In [1]: import numpy as np

In [2]: np.set_printoptions(precision=2, suppress=True, linewidth=200, sign=" ")

In [3]: M = np.loadtxt("m.csv", delimiter=",")

In [4]: print(M)
[[ 3.  1.  2.  0.  4.  4.  3.]
 [ 0.  1.  0.  1.  3.  2.  0.]
 [ 0.  0.  0.  1.  0.  1.  5.]
 [ 0.  0.  0.  3.  0.  0.  5.]
 [ 0.  0.  0.  0.  2.  5.  3.]
 [ 0.  0.  0.  0.  0.  5.  4.]
 [ 0.  0.  0.  0.  0.  0.  5.]]

In [5]: # null space of dimension 1

In [6]: print([int(np.linalg.matrix_rank(np.linalg.matrix_power(M, p))) for p in range(1, 8)])
[6, 6, 6, 6, 6, 6, 6]

In [7]: print(np.sort(np.linalg.eigvals(M)))
[ 0.  1.  2.  3.  3.  5.  5.]

In [8]: print(np.allclose(M[:-1].T @ np.linalg.lstsq(M[:-1].T, M[-1])[0], M[-1]))
True

In [9]: print(np.unique(M.round(6), axis=0).shape)
(7, 7)

In [10]: print(round(float(np.trace(np.linalg.pinv(M) @ M)), 2))
6.0

In [11]: W = np.array([[3, 2, 4, 2, 3, 3],
    ...:     [4, 2, 5, 2, 3, 1],
    ...:     [5, 0, 1, 5, 5, 5],
    ...:     [5, 4, 4, 5, 2, 5],
    ...:     [2, 1, 1, 4, 0, 1],
    ...:     [4, 2, 2, 0, 2, 4],
    ...:     [2, 1, 1, 0, 3, 0]])

In [12]: beta = np.array([2, 2, 8, 2, 5, -6])

In [13]: act = np.maximum(M @ W + beta, 0)

In [14]: print((act > 0).mean(axis=0))
[ 1.    1.    1.    1.    1.    0.86]

In [15]: print(act)
[[ 55.  25.  42.  36.  44.  34.]
 [ 25.  15.  24.  21.  14.  11.]
 [ 21.  13.  19.   7.  24.   3.]
 [ 27.  19.  25.  17.  26.   9.]
 [ 32.  17.  23.  10.  24.  16.]
 [ 30.  16.  22.   2.  27.  14.]
 [ 12.   7.  13.   2.  20.   0.]]

In [16]: print(np.linalg.matrix_rank(act))
6

In [17]: W2 = np.array([[2, 3, 2], [3, 2, 3], [1, 0, 0], [2, 2, 1], [0, 3, 1], [1, 1, 1]])

In [18]: print(W @ W2)
[[ 23  29  20]
 [ 24  30  20]
 [ 26  45  25]
 [ 41  44  34]
 [ 17  17  12]
 [ 20  26  20]
 [  8  17  10]]

In [19]: print((act @ W2).round(6).argmax(axis=1))
[ 1  1  1  1  1  1  1]

In [20]: print(act @ W2)
[[ 333.  453.  299.]
 [ 172.  200.  141.]
 [ 117.  178.  115.]
 [ 179.  240.  163.]
 [ 174.  238.  165.]
 [ 148.  221.  151.]
 [  62.  114.   67.]]

In [21]: m1 = np.loadtxt("w.csv", delimiter=",")

In [22]: print(m1)
[[-1.  0.  0.  0.  0.]
 [-5. -2.  0.  0.  0.]
 [-2.  3. -4.  0.  0.]
 [-1.  2.  2.  0.  0.]
 [-1.  2. -3.  0. -1.]]

In [23]: print(np.prod(np.diag(m1)), round(np.linalg.det(m1), 2))
0.0 0.0

In [24]: try:
    ...:     np.linalg.inv(m1)
    ...: except np.linalg.LinAlgError as e:
    ...:     print(e)
    ...: 
Singular matrix

In [25]: W = np.array([[4, 7], [0, 1], [9, 8], [4, 0], [4, 4]])

In [26]: beta = np.array([5, 1])

In [27]: act = np.maximum(m1 @ W + beta, 0)

In [28]: print(act)
[[  1.   0.]
 [  0.   0.]
 [  0.   0.]
 [ 19.  12.]
 [  0.   0.]]

In [29]: print((act > 0).astype(int))
[[ 1  0]
 [ 0  0]
 [ 0  0]
 [ 1  1]
 [ 0  0]]

In [30]: W2 = np.array([[1, 1, -2], [3, 3, -1]])

In [31]: print((act @ W2).round(6).argmax(axis=1))
[ 0  0  0  0  0]

In [32]: print(act @ W2)
[[  1.   1.  -2.]
 [  0.   0.   0.]
 [  0.   0.   0.]
 [ 55.  55. -50.]
 [  0.   0.   0.]]

In [33]: vec = np.array([-3, 0, 0, 3, 3])

In [34]: print((m1 @ vec).argmax())
1

In [35]: print(m1 @ vec)
[  3.  15.   6.   3.   0.]

In [36]: print(np.sign((m1 @ vec).round(6)))
[ 1.  1.  1.  1.  0.]

In [37]: print(np.einsum("ij,j->i", m1, vec))
[  3.  15.   6.   3.   0.]

In [38]: print(np.linalg.norm(m1 @ vec) <= np.linalg.norm(m1, 2) * np.linalg.norm(vec) + 1e-9)
True

In [39]: print(m1 * vec)
[[ 3.  0.  0.  0.  0.]
 [15. -0.  0.  0.  0.]
 [ 6.  0. -0.  0.  0.]
 [ 3.  0.  0.  0.  0.]
 [ 3.  0. -0.  0. -3.]]

In [40]: print(np.linalg.eigvals(m1))
[-1.  0. -4. -2. -1.]

In [41]: print(round(float(np.linalg.det(2 * m1)), 2), round(float(np.linalg.det(m1)), 2))
0.0 0.0

In [42]: print(np.einsum("ij,ji->", m1, m1))
22.0

In [43]: print(np.kron(np.eye(2, dtype=int), m1))
[[-1.  0.  0.  0.  0. -0.  0.  0.  0.  0.]
 [-5. -2.  0.  0.  0. -0. -0.  0.  0.  0.]
 [-2.  3. -4.  0.  0. -0.  0. -0.  0.  0.]
 [-1.  2.  2.  0.  0. -0.  0.  0.  0.  0.]
 [-1.  2. -3.  0. -1. -0.  0. -0.  0. -0.]
 [-0.  0.  0.  0.  0. -1.  0.  0.  0.  0.]
 [-0. -0.  0.  0.  0. -5. -2.  0.  0.  0.]
 [-0.  0. -0.  0.  0. -2.  3. -4.  0.  0.]
 [-0.  0.  0.  0.  0. -1.  2.  2.  0.  0.]
 [-0.  0. -0.  0. -0. -1.  2. -3.  0. -1.]]

In [44]: print(round(float(np.linalg.det(m1.T)), 2))
0.0

In [45]: feats = np.array([[-0.6, 1.3], [-2.1, -0.4]])

In [46]: print(feats)
[[-0.6  1.3]
 [-2.1 -0.4]]

In [47]: def softmax(z):
    ...:     e = np.exp(z - z.max(axis=-1, keepdims=True))
    ...:     return e / e.sum(axis=-1, keepdims=True)
    ...: 

In [48]: print(softmax(feats).sum(axis=1))
[ 1.  1.]

In [49]: print(softmax(feats[1] + 2))
[ 0.15  0.85]

In [50]: print(np.round(softmax(10 * feats[1]), 2) + 0)
[ 0.  1.]

In [51]: print(softmax(feats[1]))
[ 0.15  0.85]

In [52]: scores = feats @ feats.T / np.sqrt(2)

In [53]: print(softmax(scores)[1] @ feats)
[-2.01 -0.29]

In [54]: print(softmax(scores))
[[ 0.72  0.28]
 [ 0.06  0.94]]
